$ python3 -q
>>> import numpy as np
>>> import numpy.linalg as la
>>> np.set_printoptions(suppress=True, linewidth=200)
>>> rnd = lambda a: np.round(a, 2) + 0
>>> mat = 0.2 ** np.abs(np.subtract.outer(np.arange(2), np.arange(2)))
>>> mat
array([[1. , 0.2],
       [0.2, 1. ]])
>>> # equal to its transpose
>>> proj = np.triu(np.array([[2, 0], [2, 1]]), 1) + np.eye(2)
>>> out = proj @ mat @ la.inv(proj)
>>> out
array([[1. , 0.2],
       [0.2, 1. ]])
>>> la.matrix_rank(out)
np.int64(2)
>>> print(np.trace(out), np.trace(mat))
2.0 2.0
>>> rnd(np.poly(out))
array([ 1.  , -2.  ,  0.96])
>>> evals, vecs = la.eig(mat)
>>> print(rnd(np.prod(evals)))
0.96
>>> rnd(mat @ vecs[:, 0] - evals[0] * vecs[:, 0])
array([0., 0.])
>>> rnd(np.sort(la.eigvals(la.inv(mat))))
array([0.83, 1.25])
>>> rnd(evals)
array([1.2, 0.8])
>>> evals, vecs = la.eigh(mat)
>>> (evals > 1e-8).sum(), (evals < -1e-8).sum()
(np.int64(2), np.int64(0))
>>> rnd(la.eigvalsh(mat + -1 * np.eye(2)))
array([-0.2,  0.2])
>>> rnd(np.abs(vecs[:, -1]))
array([0.71, 0.71])
>>> rnd(la.eigvalsh(mat @ mat))
array([0.64, 1.44])
>>> mat.reshape(2, 3)
Traceback (most recent call last):
  File "<python-input-23>", line 1, in <module>
    mat.reshape(2, 3)
    ~~~~~~~~~~~^^^^^^
ValueError: cannot reshape array of size 4 into shape (2,3)
>>> mat.reshape(-1, 2)
array([[1. , 0.2],
       [0.2, 1. ]])
>>> blk = mat.reshape(2, 2, -1)
>>> rnd(np.einsum("ihd,ihd->ih", blk, blk))
array([[1.  , 0.04],
       [0.04, 1.  ]])
>>> blk.sum(axis=1)
array([[1.2],
       [1.2]])
>>> np.swapaxes(blk, 1, 2)[1]
array([[0.2, 1. ]])
>>> blk.shape
(2, 2, 1)
>>> O, Rm = la.qr(mat)
>>> rnd(O @ Rm)
array([[1. , 0.2],
       [0.2, 1. ]])
>>> O.shape, Rm.shape
((2, 2), (2, 2))
>>> rnd(np.abs(np.diag(Rm)))
array([1.02, 0.94])
>>> rnd(O.T @ O)
array([[1., 0.],
       [0., 1.]])
>>> rnd(Rm)
array([[-1.02, -0.39],
       [ 0.  ,  0.94]])
>>> rnd(abs(Rm[0, 0])), rnd(la.norm(mat[:, 0]))
(np.float64(1.02), np.float64(1.02))
>>> print(rnd(O))
[[-0.98 -0.2 ]
 [-0.2   0.98]]
>>> feats = np.load("case16.npy")
>>> feats
array([[0, 0, 1, 0, 0],
       [0, 0, 0, 0, 1],
       [0, 1, 0, 0, 0],
       [1, 0, 0, 0, 0],
       [0, 0, 0, 1, 0]])
>>> # keeps lengths
>>> rnd(np.poly(feats))
array([ 1.,  0.,  0.,  0.,  0., -1.])
>>> rnd(la.det(2 * feats)), rnd(la.det(feats))
(np.float64(32.0), np.float64(1.0))
>>> print(feats.T @ feats)
[[1 0 0 0 0]
 [0 1 0 0 0]
 [0 0 1 0 0]
 [0 0 0 1 0]
 [0 0 0 0 1]]
>>> feats @ feats.T
array([[1, 0, 0, 0, 0],
       [0, 1, 0, 0, 0],
       [0, 0, 1, 0, 0],
       [0, 0, 0, 1, 0],
       [0, 0, 0, 0, 1]])
>>> rnd(la.norm(feats, axis=0))
array([1., 1., 1., 1., 1.])
>>> feats[:, 1] @ feats[:, 3]
np.int64(0)
>>> print(rnd(la.pinv(feats)))
[[0. 0. 0. 1. 0.]
 [0. 0. 1. 0. 0.]
 [1. 0. 0. 0. 0.]
 [0. 0. 0. 0. 1.]
 [0. 1. 0. 0. 0.]]
>>> x0 = np.array([8, 6, 7, 4, 9])
>>> y = feats @ x0
>>> y
array([7, 9, 6, 8, 4])
>>> rnd(la.solve(feats.T, feats[4]))
array([0., 0., 0., 0., 1.])
>>> rnd(la.solve(feats, y))
array([8., 6., 7., 4., 9.])
>>> rng = np.random.default_rng(3773)
>>> idx = rng.permutation(5)
>>> idx
array([2, 0, 3, 4, 1])
>>> out = feats[idx][:, idx]
>>> print(rnd(np.sort(np.abs(la.eigvals(out)))))
[1. 1. 1. 1. 1.]
>>> np.allclose(out, feats)
False
>>> np.trace(out)
np.int64(0)
>>> x0 = np.array([3, 3, -2, 5, -2])
>>> 5 - la.matrix_rank(feats - np.eye(5), tol=1e-8)
np.int64(1)
>>> print(rnd(np.abs(la.eigvals(feats))))
[1. 1. 1. 1. 1.]
>>> feats.T @ (feats @ x0)
array([ 3,  3, -2,  5, -2])
>>> rnd(np.sort(np.abs(np.degrees(np.angle(la.eigvals(feats))))))
array([  0.,  72.,  72., 144., 144.])
>>> [p for p in range(1, 25) if np.allclose(la.matrix_power(feats, p), np.eye(5))]
[5, 10, 15, 20]
>>> M = np.vander(np.arange(2) - 1, 3, increasing=True)
>>> M
array([[ 1, -1,  1],
       [ 1,  0,  0]])
>>> Uu, sv, VT = la.svd(M, full_matrices=False)
>>> print(np.abs(Uu[:, 0]).round(6).argmax())
0
>>> rnd(np.abs(VT[0]))
array([0.71, 0.5 , 0.5 ])
>>> rnd(Uu.T @ M @ VT.T)
array([[1.85, 0.  ],
       [0.  , 0.77]])
>>> rnd(np.cumsum(sv ** 2) / np.sum(sv ** 2))
array([0.85, 1.  ])
>>> np.allclose(Uu * sv @ VT, M)
True
>>> rnd(sv / sv[0])
array([1.  , 0.41])
>>> rnd(Uu.T @ Uu)
array([[1., 0.],
       [0., 1.]])
>>> r0, v = M[0], M[1]
>>> r0 @ v
np.int64(1)
>>> pr = (r0 @ v) / (r0 @ r0) * r0
>>> np.outer(r0, v)
array([[ 1,  0,  0],
       [-1,  0,  0],
       [ 1,  0,  0]])
>>> rnd(pr)
array([ 0.33, -0.33,  0.33])
>>> out = np.array([[0, 3], [-1, 1], [-1, 0]])
>>> out.T @ M.T
array([[0, 0],
       [2, 3]])
>>> np.einsum("ik,kj->ji", M, out)
array([[0, 0],
       [2, 3]])
>>> la.matrix_rank(M @ out)
np.int64(1)
>>> M @ out
array([[0, 2],
       [0, 3]])
>>> np.einsum("ik,kj->ij", M, out)
array([[0, 2],
       [0, 3]])
>>> np.vstack([M, out.T]).shape
(4, 3)
>>> W0 = np.load("layer9.npy")
>>> W0
array([[-2, -1,  0,  0],
       [-3,  3,  0,  0],
       [ 0,  0, -2, -1],
       [ 0,  0, -3,  3]])
>>> proj = np.triu(np.array([[2, 0, 1, 0], [1, 4, 2, 1], [3, 4, 0, 0], [0, 2, 0, 3]]), 1) + np.eye(4)
>>> out = proj @ W0 @ la.inv(proj)
>>> print(out)
[[ -2.  -1.   2.   0.]
 [ -3.   3. -10.  -2.]
 [  0.   0.  -2.  -1.]
 [  0.   0.  -3.   3.]]
>>> out = W0 / np.sqrt((W0 ** 2).mean(axis=1, keepdims=True))
>>> print(la.matrix_rank(W0 - W0.mean(axis=1, keepdims=True)))
3
>>> print(W0 - W0.mean(axis=1, keepdims=True))
[[-1.25 -0.25  0.75  0.75]
 [-3.    3.    0.    0.  ]
 [ 0.75  0.75 -1.25 -0.25]
 [ 0.    0.   -3.    3.  ]]
>>> print(rnd(la.norm(out, axis=1)))
[2. 2. 2. 2.]
>>> O, vecs = la.qr(W0[:, :3])[0], la.qr(W0[:, 3:])[0]
>>> sv = la.svd(O.T @ vecs, compute_uv=False)
>>> (sv > 0.9).sum()
np.int64(0)
>>> W1 = np.array([[-6, -8], [6, 4], [1, 0], [-4, 1]])
>>> coef = np.array([-2, 1])
>>> hid = np.maximum(W0 @ W1 + coef, 0)
>>> hid
array([[ 4, 13],
       [34, 37],
       [ 0,  0],
       [ 0,  4]])
>>> Z = np.array([[7, -5, -9], [8, 7, 7]])
>>> hid @ Z
array([[132,  71,  55],
       [534,  89, -47],
       [  0,   0,   0],
       [ 32,  28,  28]])
>>> W1 @ Z
array([[-106,  -26,   -2],
       [  74,   -2,  -26],
       [   7,   -5,   -9],
       [ -20,   27,   43]])
>>> (hid @ Z).round(6).argmax(axis=1)
array([0, 0, 0, 0])
>>> out = W0 ** -1
Traceback (most recent call last):
  File "<python-input-108>", line 1, in <module>
    out = W0 ** -1
          ~~~^^~~~
ValueError: Integers to negative integer powers are not allowed.
>>> out = la.inv(W0)
>>> rnd(la.det(W0) * out)
array([[-27.,  -9.,   0.,   0.],
       [-27.,  18.,   0.,   0.],
       [  0.,   0., -27.,  -9.],
       [  0.,   0., -27.,  18.]])
>>> rnd(la.cond(W0))
np.float64(2.07)
>>> rnd(W0 @ out)
array([[1., 0., 0., 0.],
       [0., 1., 0., 0.],
       [0., 0., 1., 0.],
       [0., 0., 0., 1.]])
>>> np.allclose(out, W0.T)
False
>>> rnd(out)
array([[-0.33, -0.11,  0.  ,  0.  ],
       [-0.33,  0.22,  0.  ,  0.  ],
       [ 0.  ,  0.  , -0.33, -0.11],
       [ 0.  ,  0.  , -0.33,  0.22]])
>>> rnd(la.inv(out))
array([[-2., -1.,  0.,  0.],
       [-3.,  3.,  0.,  0.],
       [ 0.,  0., -2., -1.],
       [ 0.,  0., -3.,  3.]])
>>> F = np.array([[0.25, 0.0, 0.25, 0.5],
...     [0.2, 0.4, 0.4, 0.0],
...     [0.17, 0.0, 0.5, 0.33],
...     [0.4, 0.2, 0.2, 0.2]])
>>> # a transition matrix
>>> W1 = np.array([[-1, 3], [2, -4], [-1, 2], [1, -1]])
>>> coef = np.array([2, 3])
>>> hid = np.maximum(F @ W1 + coef, 0)
>>> la.matrix_rank(hid)
np.int64(2)
>>> hid
array([[2.  , 3.75],
       [2.2 , 2.8 ],
       [1.66, 4.18],
       [2.  , 3.6 ]])
>>> Z = np.array([[-2, -2], [2, 1]])
>>> print(rnd(hid @ Z))
[[ 3.5  -0.25]
 [ 1.2  -1.6 ]
 [ 5.04  0.86]
 [ 3.2  -0.4 ]]
